$ python -q
>>> import numpy as np
>>> np.set_printoptions(precision=3, suppress=True, linewidth=200)
>>> arr, _ = np.linalg.qr(np.array([[-1.8, 1.1, 1.0, 0.5, -1.6, -0.3, 0.6, -1.6, 0.2],
...     [0.2, -0.6, -3.1, 1.7, -1.2, 1.6, -0.3, -0.7, -1.1],
...     [1.4, -0.8, 0.1, -0.3, 0.0, -1.2, 1.2, -0.6, 1.3],
...     [0.1, 1.5, -1.9, 1.1, 0.6, 0.1, -2.1, 1.2, 1.3],
...     [0.8, -1.2, 0.0, 0.7, -0.5, 0.6, -0.8, 0.2, -1.6],
...     [-0.2, 2.8, 1.7, 0.6, -1.4, -1.3, -0.4, -1.1, -0.7],
...     [0.1, 0.8, 0.0, -1.0, -1.4, 1.8, 0.0, 2.0, 0.0],
...     [0.9, 0.7, -0.2, 1.6, -0.6, -1.5, -1.5, 0.0, 1.1],
...     [-1.3, 0.7, 0.4, -1.9, -0.5, -0.6, 0.8, 1.2, 0.5]]))
>>> arr
array([[-0.62 ,  0.022, -0.06 ,  0.467, -0.283, -0.111, -0.095, -0.355, -0.408],
       [ 0.069, -0.137,  0.745,  0.195, -0.459, -0.099, -0.256,  0.242,  0.195],
       [ 0.482, -0.002, -0.175, -0.208, -0.225, -0.505, -0.394, -0.101, -0.471],
       [ 0.034,  0.438,  0.57 , -0.09 ,  0.41 ,  0.035,  0.185, -0.038, -0.519],
       [ 0.275, -0.21 , -0.13 ,  0.279, -0.311,  0.185,  0.572,  0.4  , -0.408],
       [-0.069,  0.756, -0.255,  0.15 , -0.171,  0.032, -0.219,  0.502,  0.079],
       [ 0.034,  0.241,  0.04 , -0.475, -0.568,  0.49 ,  0.093, -0.376, -0.023],
       [ 0.31 ,  0.341,  0.027,  0.321, -0.11 , -0.401,  0.449, -0.424,  0.361],
       [-0.447, -0.011,  0.034, -0.513, -0.174, -0.534,  0.386,  0.264,  0.032]])
>>> x = np.array([1, 2, 1, 2, 0, 0, 0, 3, 2])
>>> y = arr @ x
>>> beta, lr = np.zeros(9), 1 / np.linalg.norm(arr, 2) ** 2
>>> for i in range(5):
...     beta -= lr * arr.T @ (arr @ beta - y)
...     if i % 1 == 0: print(i, round(np.linalg.norm(arr @ beta - y), 3))
... 
0 0.0
1 0.0
2 0.0
3 0.0
4 0.0
>>> round(np.linalg.cond(arr), 3)
np.float64(1.0)
>>> beta.round(3) + 0
array([1., 2., 1., 2., 0., 0., 0., 3., 2.])
